$ ipython --no-banner

In [1]: import numpy as np

In [2]: from numpy import linalg as LA

In [3]: np.set_printoptions(precision=1, suppress=True, linewidth=120)

In [4]: def rd(a):
   ...:     return np.round(a, 1) + 0
   ...: 

In [5]: m1 = np.load("block16.npy")

In [6]: m1
Out[6]: 
array([[-0.6,  2.3, -0.9, -2.2,  2. , -0.3,  0.1],
       [-0.7,  2.4, -0.4, -1.9,  1.9,  0. , -0.1],
       [ 0. ,  1.1,  0.2, -0.9, -0.6,  1.4,  1. ]])

In [7]: rd(m1[2] @ m1[1])
Out[7]: np.float64(3.0)

In [8]: rd(LA.norm(m1, 2))
Out[8]: np.float64(5.4)

In [9]: rd(LA.norm(m1[2], 1)), rd(LA.norm(m1[2], np.inf))
Out[9]: (np.float64(5.2), np.float64(1.4))

In [10]: rd(LA.norm(m1[2] - m1[1]))
Out[10]: np.float64(3.6)

In [11]: rd(LA.norm(m1, 1)), rd(LA.norm(m1, np.inf))
Out[11]: (np.float64(5.8), np.float64(8.4))

In [12]: rd(LA.norm(m1, axis=0))
Out[12]: array([0.9, 3.5, 1. , 3. , 2.8, 1.4, 1. ])

In [13]: vec = np.array([4, 2, 4, 1, 0, 2, 4])

In [14]: rd(m1 @ np.ones(7))
Out[14]: array([0.4, 1.2, 2.2])

In [15]: (m1 @ vec).argmax()
Out[15]: np.int64(2)

In [16]: rd(m1 @ (2 * vec))
Out[16]: array([-7.6, -3.8, 17.8])

In [17]: m1 * vec
Out[17]: 
array([[-2.4,  4.6, -3.6, -2.2,  0. , -0.6,  0.4],
       [-2.8,  4.8, -1.6, -1.9,  0. ,  0. , -0.4],
       [ 0. ,  2.2,  0.8, -0.9, -0. ,  2.8,  4. ]])

In [18]: vec = np.array([0, -3, -2, -1, 2, 0, -3])

In [19]: h1 = np.maximum(m1 @ vec, 0)

In [20]: np.flatnonzero(h1 > 1e-9)
Out[20]: array([0])

In [21]: rng = np.random.default_rng(78823)

In [22]: B = m1 + rng.integers(-2, 3, (3, 2)) @ rng.integers(-2, 3, (2, 7))

In [23]: rd(B)
Out[23]: 
array([[ 2.4,  0.3,  0.1, -2.2,  7. , -3.3, -4.9],
       [-3.7,  4.4, -1.4, -1.9, -3.1,  3. ,  4.9],
       [ 4. , -0.9,  2.2, -0.9,  5.4, -0.6, -5. ]])

In [24]: rd(B - m1)
Out[24]: 
array([[ 3., -2.,  1.,  0.,  5., -3., -5.],
       [-3.,  2., -1.,  0., -5.,  3.,  5.],
       [ 4., -2.,  2.,  0.,  6., -2., -6.]])

In [25]: np.abs(B - m1).sum(axis=1)
Out[25]: array([19., 19., 22.])

In [26]: rd(LA.svd(B - m1, compute_uv=False))
Out[26]: array([15.6,  1.4,  0. ])

In [27]: K = np.loadtxt("case15.csv", delimiter=",")

In [28]: K
Out[28]: 
array([[  0.,   2.,   3.,  -5.,   1.],
       [ -4.,  -1.,   6.,  -8.,  -1.],
       [ -8.,   0.,   5.,  -6.,   0.],
       [ -7.,   3.,   1.,  -3.,  -1.],
       [-12.,   4.,   2.,  -6.,   1.],
       [-17.,   6.,  -2., -10.,   2.],
       [-17.,   1.,  -7., -11.,   0.],
       [-13.,  -1., -11., -15.,   0.],
       [-12.,  -6., -10., -20.,  -1.],
       [-14.,  -5.,  -6., -22.,  -3.],
       [-18.,  -5.,  -8., -20.,  -6.],
       [-23.,  -9.,  -3., -17.,  -3.],
       [-23.,  -7.,  -3., -18.,  -5.],
       [-25.,  -3.,   0., -19.,  -5.],
       [-26.,   2.,  -3., -21.,  -6.],
       [-30.,   6.,  -4., -17.,  -2.],
       [-32.,   8.,  -7., -14.,   3.],
       [-29.,   6.,  -5., -14.,   1.],
       [-27.,   1., -10., -13.,  -1.],
       [-28.,   1., -13., -10.,  -2.],
       [-25.,  -4., -13.,  -9.,  -3.],
       [-27.,  -5., -14.,  -8.,   2.],
       [-25.,  -2.,  -9.,  -3.,   1.],
       [-21.,  -6., -13.,   1.,  -2.],
       [-18.,  -6., -10.,   4.,  -1.],
       [-16.,  -1.,  -8.,   6.,   3.],
       [-14.,  -2., -12.,   3.,   4.],
       [-19.,   1., -13.,  -1.,   0.],
       [-17.,  -4., -13.,  -6.,   1.],
       [-14.,  -9., -18., -10.,  -3.],
       [-14.,  -9., -22.,  -6.,  -2.],
       [-13.,  -4., -24., -10.,  -2.],
       [-13.,   1., -21.,  -8.,  -2.],
       [-17.,   1., -21.,  -8.,  -5.],
       [-20.,   3., -26.,  -4.,  -3.],
       [-17.,  -1., -23.,  -9.,  -5.],
       [-22.,  -1., -28.,  -5.,  -4.],
       [-18.,   2., -30.,  -8.,  -1.],
       [-23.,   3., -34.,  -9.,  -4.]])

In [29]: B = np.c_[K[:, :1] @ np.array([[-1]]), np.array([2, 2, 2, 0, 2, 1, -1, 0, 1, -2, 2, 1, 0, -1, 0, -1, -2, 2, -1, 1, 0, 0, -1, -2, 1, 1, 1, 2, -1, -2, -1, -1, -1, 1, 1, -1, 0, 1, 0])]

In [30]: B
Out[30]: 
array([[ 0.,  2.],
       [ 4.,  2.],
       [ 8.,  2.],
       [ 7.,  0.],
       [12.,  2.],
       [17.,  1.],
       [17., -1.],
       [13.,  0.],
       [12.,  1.],
       [14., -2.],
       [18.,  2.],
       [23.,  1.],
       [23.,  0.],
       [25., -1.],
       [26.,  0.],
       [30., -1.],
       [32., -2.],
       [29.,  2.],
       [27., -1.],
       [28.,  1.],
       [25.,  0.],
       [27.,  0.],
       [25., -1.],
       [21., -2.],
       [18.,  1.],
       [16.,  1.],
       [14.,  1.],
       [19.,  2.],
       [17., -1.],
       [14., -2.],
       [14., -1.],
       [13., -1.],
       [13., -1.],
       [17.,  1.],
       [20.,  1.],
       [17., -1.],
       [22.,  0.],
       [18.,  1.],
       [23.,  0.]])

In [31]: rd(LA.norm(LA.qr(K)[0].T @ B, axis=0) ** 2 / ((B ** 2).sum(axis=0) + 1e-12))
Out[31]: array([1., 0.])

In [32]: LA.matrix_rank(np.c_[K, B])
Out[32]: np.int64(6)
